$ python -q
>>> import numpy as np
>>> np.set_printoptions(precision=3, suppress=True, linewidth=200)
>>> A2 = np.array([[1, -2], [2, -2]])
>>> arr = np.tile(A2, (2, 2))
>>> arr
array([[ 1, -2,  1, -2],
       [ 2, -2,  2, -2],
       [ 1, -2,  1, -2],
       [ 2, -2,  2, -2]])
>>> arr.shape
(4, 4)
>>> np.linalg.matrix_rank(arr)
np.int64(2)
>>> arr.sum(axis=0)
array([ 6, -8,  6, -8])
>>> np.count_nonzero(arr)
np.int64(16)
>>> arr.sum(axis=1)
array([-2,  0, -2,  0])
>>> U, s, Vh = np.linalg.svd(arr)
>>> np.argmax(s[:-1] / (s[1:] + 1e-6)) + 1
np.int64(2)
>>> A2 = U[:, :2] @ np.diag(s[:2]) @ Vh[:2]
>>> np.linalg.matrix_rank(A2)
np.int64(2)
>>> round(np.abs(arr - A2).max(), 3)
np.float64(0.0)
>>> A2
array([[ 1., -2.,  1., -2.],
       [ 2., -2.,  2., -2.],
       [ 1., -2.,  1., -2.],
       [ 2., -2.,  2., -2.]])
>>> round(np.linalg.norm(arr, 2) / np.linalg.norm(arr), 3)
np.float64(0.988)
>>> np.linalg.cond(arr) > 100
np.True_
>>> hat = np.triu(np.array([[9, 7, 9, 1], [1, 0, 5, 4], [6, 3, 5, 8], [7, 7, 1, 7]]), 1) + np.eye(4)
>>> A2 = hat @ arr @ np.linalg.inv(hat)
>>> np.trace(A2), np.trace(arr)
(np.float64(-2.0), np.int64(-2))
>>> round(np.linalg.det(A2), 3)
np.float64(0.0)
>>> hat @ arr - arr @ hat
array([[ 25., -41.,  26., -35.],
       [ 13., -32.,   5., -28.],
       [ 16., -23.,  17., -17.],
       [  0., -14.,  -8., -10.]])
>>> A2
array([[   26.,  -218.,   882., -6246.],
       [   15.,  -125.,   505., -3575.],
       [   17.,  -137.,   549., -3879.],
       [    2.,   -16.,    64.,  -452.]])
>>> E = np.load("x.npy")
>>> E
array([[ 0.08 ,  0.02 , -0.197],
       [-0.273, -0.07 ,  0.604],
       [ 0.508,  0.139, -0.885],
       [-0.508, -0.139,  0.885],
       [-0.04 , -0.01 ,  0.1  ],
       [-0.197, -0.05 ,  0.462],
       [ 0.159,  0.04 , -0.38 ],
       [-0.345, -0.09 ,  0.716],
       [-0.345, -0.09 ,  0.716],
       [ 0.119,  0.03 , -0.291],
       [ 0.08 ,  0.02 , -0.197],
       [-0.31 , -0.08 ,  0.664],
       [-0.04 , -0.01 ,  0.1  ],
       [-0.197, -0.05 ,  0.462],
       [ 0.235,  0.06 , -0.537],
       [ 0.   ,  0.   ,  0.   ]])
>>> # rows 7 and 8 are equal
>>> np.argsort(-np.linalg.norm(E, axis=0).round(6), kind="stable")[:3]
array([2, 0, 1])
>>> [round(float(x), 3) for x in np.linalg.svd(E, compute_uv=False)[:3]]
[2.37, 0.119, 0.001]
>>> vec = np.array([-3, -2, 0])
>>> h1 = np.maximum(E @ vec, 0)
>>> np.maximum(E @ (3 * vec), 0)
array([0.   , 2.877, 0.   , 5.406, 0.42 , 2.073, 0.   , 3.645, 3.645, 0.   , 0.   , 3.27 , 0.42 , 2.073, 0.   , 0.   ])
>>> np.tanh(E @ vec)
array([-0.273,  0.744, -0.947,  0.947,  0.139,  0.599, -0.506,  0.838,  0.838, -0.394, -0.273,  0.797,  0.139,  0.599, -0.678,  0.   ])
>>> d = np.linalg.norm(E[:, None] - E[None], axis=-1)
>>> np.unravel_index(d.round(6).argmax(), d.shape)
(np.int64(2), np.int64(3))
>>> lab = E[:, 0] > np.median(E[:, 0])
>>> r0 = E[lab].mean(axis=0) - E[~lab].mean(axis=0)
>>> r0
array([ 0.419,  0.11 , -0.879])
>>> np.argsort(-np.abs(r0).round(6), kind="stable")
array([2, 0, 1])
>>> (((E - E.mean(axis=0)) @ r0 > 0) == lab).mean()
np.float64(0.875)
>>> lab.astype(int)
array([1, 0, 1, 0, 0, 0, 1, 0, 0, 1, 1, 0, 0, 0, 1, 1])
>>> W0 = np.load("out15.npy")
>>> W0
array([[ 25,  25, -20,   0,  25,  25, -15],
       [ 25,  25, -20,   0,  25,  25, -15],
       [-20, -20,  16,   0, -20, -20,  12],
       [  0,   0,   0,   0,   0,   0,   0],
       [ 25,  25, -20,   0,  25,  25, -15],
       [ 25,  25, -20,   0,  25,  25, -15],
       [-15, -15,  12,   0, -15, -15,   9]])
>>> (np.linalg.matrix_power((W0 != 0) + (W0.T != 0) + np.eye(7), 7) > 0).astype(int)
array([[1, 1, 1, 0, 1, 1, 1],
       [1, 1, 1, 0, 1, 1, 1],
       [1, 1, 1, 0, 1, 1, 1],
       [0, 0, 0, 1, 0, 0, 0],
       [1, 1, 1, 0, 1, 1, 1],
       [1, 1, 1, 0, 1, 1, 1],
       [1, 1, 1, 0, 1, 1, 1]])
>>> np.round(np.sort(np.linalg.eigvals(W0).real), 3) + 0
array([  0.,   0.,   0.,   0.,   0.,   0., 125.])
>>> W0 @ W0
array([[ 3125,  3125, -2500,     0,  3125,  3125, -1875],
       [ 3125,  3125, -2500,     0,  3125,  3125, -1875],
       [-2500, -2500,  2000,     0, -2500, -2500,  1500],
       [    0,     0,     0,     0,     0,     0,     0],
       [ 3125,  3125, -2500,     0,  3125,  3125, -1875],
       [ 3125,  3125, -2500,     0,  3125,  3125, -1875],
       [-1875, -1875,  1500,     0, -1875, -1875,  1125]])
>>> rk = np.linalg.matrix_rank(W0)
>>> rk
np.int64(1)
>>> N = np.linalg.svd(W0)[2][rk:].T
>>> np.allclose(W0 @ N, 0)
True
>>> [int(np.linalg.matrix_rank(np.delete(W0, i, axis=0))) for i in range(7)]
[1, 1, 1, 1, 1, 1, 1]
>>> np.round(N @ N.T, 3) + 0
array([[ 0.8  , -0.2  ,  0.16 ,  0.   , -0.2  , -0.2  ,  0.12 ],
       [-0.2  ,  0.8  ,  0.16 ,  0.   , -0.2  , -0.2  ,  0.12 ],
       [ 0.16 ,  0.16 ,  0.872,  0.   ,  0.16 ,  0.16 , -0.096],
       [ 0.   ,  0.   ,  0.   ,  1.   ,  0.   ,  0.   ,  0.   ],
       [-0.2  , -0.2  ,  0.16 ,  0.   ,  0.8  , -0.2  ,  0.12 ],
       [-0.2  , -0.2  ,  0.16 ,  0.   , -0.2  ,  0.8  ,  0.12 ],
       [ 0.12 ,  0.12 , -0.096,  0.   ,  0.12 ,  0.12 ,  0.928]])
>>> vec = np.array([0, 1, 1, 1, -1, 1, -2])
>>> h1 = np.maximum(W0 @ vec, 0)
>>> np.maximum(W0 @ (3 * vec), 0)
array([105, 105,   0,   0, 105, 105,   0])
>>> np.flatnonzero(h1 > 1e-9)
array([0, 1, 4, 5])
>>> W0 * (h1 > 1e-9)[:, None]
array([[ 25,  25, -20,   0,  25,  25, -15],
       [ 25,  25, -20,   0,  25,  25, -15],
       [  0,   0,   0,   0,   0,   0,   0],
       [  0,   0,   0,   0,   0,   0,   0],
       [ 25,  25, -20,   0,  25,  25, -15],
       [ 25,  25, -20,   0,  25,  25, -15],
       [  0,   0,   0,   0,   0,   0,   0]])
>>> cov = np.cov(E, rowvar=False)
>>> np.median(E, axis=0)
array([-0.04, -0.01,  0.1 ])
>>> cov.shape
(3, 3)
>>> cov
array([[ 0.069,  0.018, -0.137],
       [ 0.018,  0.005, -0.036],
       [-0.137, -0.036,  0.275]])
>>> round(float(np.corrcoef(E[:, 0], E[:, 1])[0, 1]), 3)
0.999
>>> np.round(np.linalg.eigvalsh(cov)[::-1], 3) + 0
array([0.349, 0.001, 0.   ])
>>> data = np.load("dump.npy")
>>> data
array([[ 0,  0,  5],
       [ 0,  5,  0],
       [ 0,  5,  0],
       [ 1, 20,  0],
       [ 1,  0,  8],
       [ 0,  0,  5],
       [ 0,  0, 26],
       [ 0,  0, 23],
       [ 0, 15,  0],
       [ 0,  0,  0]])
>>> # rows 1 and 2 are equal
>>> cov = data.T @ data
>>> np.linalg.svd(data, compute_uv=False) ** 2
array([1319.049,  675.594,    1.358])
>>> np.diag(cov)
array([   2,  675, 1319])
>>> U, s, Vh = np.linalg.svd(data)
>>> s
array([36.319, 25.992,  1.165])
>>> np.argmax(s[:-1] / (s[1:] + 1e-6)) + 1
np.int64(2)
>>> A2 = U[:, :2] @ np.diag(s[:2]) @ Vh[:2]
>>> round(float(np.abs(data - A2).max()), 3)
0.951
>>> np.linalg.matrix_rank(A2)
np.int64(2)
>>> round(np.linalg.norm(data - A2, 2), 3), round(float(s[2]), 3)
(np.float64(1.165), 1.165)
>>> cen = data - data.mean(axis=0)
>>> U, s, Vh = np.linalg.svd(cen, full_matrices=False)
>>> s ** 2 / (s ** 2).sum()
array([0.768, 0.231, 0.001])
>>> np.abs(Vh[0]).argmax()
np.int64(2)
>>> np.linalg.matrix_rank(cen)
np.int64(3)
>>> (np.sign(U[:, 0]) == np.sign(U[0, 0])).astype(int)
array([1, 0, 0, 0, 1, 1, 1, 1, 0, 0])
>>> s
array([32.133, 17.616,  1.157])
>>> cen = (data - data.mean(axis=0)) / data.std(axis=0)
>>> np.argwhere(np.abs(cen) > 2)
array([[3, 1],
       [6, 2]])
>>> beta = np.linalg.lstsq(np.delete(cen, 2, axis=1), cen[:, 2])[0]
>>> beta
array([ 0.052, -0.491])
>>> np.abs(beta).argmax()
np.int64(1)
>>> F = np.loadtxt("a.csv", delimiter=",")
>>> F
array([[-1.758, -0.527,  2.378,  6.476, -2.398],
       [ 8.061,  4.962, -3.734, -3.207,  3.401],
       [-4.632, -3.728, -0.322, -6.316,  0.565],
       [-1.517, -0.893,  0.938,  1.259, -0.847],
       [ 1.673,  0.75 , -1.646, -3.914,  1.598],
       [-7.976, -4.747,  5.122,  7.079, -4.57 ],
       [-4.894, -3.709, -0.182, -6.218,  0.476],
       [-0.044,  0.556,  2.088,  6.291, -1.972],
       [-8.057, -5.652,  1.044, -5.957, -0.408],
       [-5.064, -3.216,  1.005, -2.315, -0.702],
       [-7.962, -4.628,  4.176,  4.438, -3.827],
       [-1.576, -1.137,  0.334,  0.247, -0.421],
       [-4.807, -3.454, -0.113, -5.994,  0.518],
       [ 4.875,  3.225, -1.847, -0.304,  1.434],
       [-7.934, -4.382,  4.984,  7.026, -4.5  ],
       [ 3.19 ,  2.11 ,  0.401,  5.133, -0.596],
       [ 4.746,  3.229, -1.499,  0.984,  1.055],
       [ 1.543,  1.024, -0.526, -0.15 ,  0.555],
       [ 1.719,  1.4  ,  0.713,  3.861, -0.724],
       [ 6.4  ,  3.564, -4.12 , -5.469,  3.462],
       [-3.034, -2.356, -0.015, -3.578,  0.176],
       [ 7.892,  4.611, -4.506, -5.563,  4.155],
       [ 6.601,  4.314, -0.197,  6.238,  0.071],
       [-6.544, -3.782,  3.927,  5.547, -3.523],
       [ 4.759,  2.896, -1.832, -0.217,  1.433],
       [ 1.581,  0.673, -2.354, -5.438,  2.106],
       [-4.751, -3.036,  1.242, -1.014, -1.123],
       [-4.878, -2.868,  2.63 ,  2.996, -2.317]])
>>> rng = np.random.default_rng(945)
>>> lab = rng.permutation(5)
>>> A2 = F[:, lab] * rng.choice([-1, 1], 5)
>>> A2
array([[ 1.758,  0.527, -2.378, -6.476, -2.398],
       [-8.061, -4.962,  3.734,  3.207,  3.401],
       [ 4.632,  3.728,  0.322,  6.316,  0.565],
       [ 1.517,  0.893, -0.938, -1.259, -0.847],
       [-1.673, -0.75 ,  1.646,  3.914,  1.598],
       [ 7.976,  4.747, -5.122, -7.079, -4.57 ],
       [ 4.894,  3.709,  0.182,  6.218,  0.476],
       [ 0.044, -0.556, -2.088, -6.291, -1.972],
       [ 8.057,  5.652, -1.044,  5.957, -0.408],
       [ 5.064,  3.216, -1.005,  2.315, -0.702],
       [ 7.962,  4.628, -4.176, -4.438, -3.827],
       [ 1.576,  1.137, -0.334, -0.247, -0.421],
       [ 4.807,  3.454,  0.113,  5.994,  0.518],
       [-4.875, -3.225,  1.847,  0.304,  1.434],
       [ 7.934,  4.382, -4.984, -7.026, -4.5  ],
       [-3.19 , -2.11 , -0.401, -5.133, -0.596],
       [-4.746, -3.229,  1.499, -0.984,  1.055],
       [-1.543, -1.024,  0.526,  0.15 ,  0.555],
       [-1.719, -1.4  , -0.713, -3.861, -0.724],
       [-6.4  , -3.564,  4.12 ,  5.469,  3.462],
       [ 3.034,  2.356,  0.015,  3.578,  0.176],
       [-7.892, -4.611,  4.506,  5.563,  4.155],
       [-6.601, -4.314,  0.197, -6.238,  0.071],
       [ 6.544,  3.782, -3.927, -5.547, -3.523],
       [-4.759, -2.896,  1.832,  0.217,  1.433],
       [-1.581, -0.673,  2.354,  5.438,  2.106],
       [ 4.751,  3.036, -1.242,  1.014, -1.123],
       [ 4.878,  2.868, -2.63 , -2.996, -2.317]])
>>> U, _, Vh = np.linalg.svd(F.T @ A2)
>>> lab
array([0, 1, 2, 3, 4])
>>> np.round(U @ Vh, 3) + 0
array([[-1.,  0.,  0.,  0.,  0.],
       [ 0., -1.,  0.,  0.,  0.],
       [ 0.,  0., -1.,  0.,  0.],
       [ 0.,  0.,  0., -1.,  0.],
       [ 0.,  0.,  0.,  0.,  1.]])
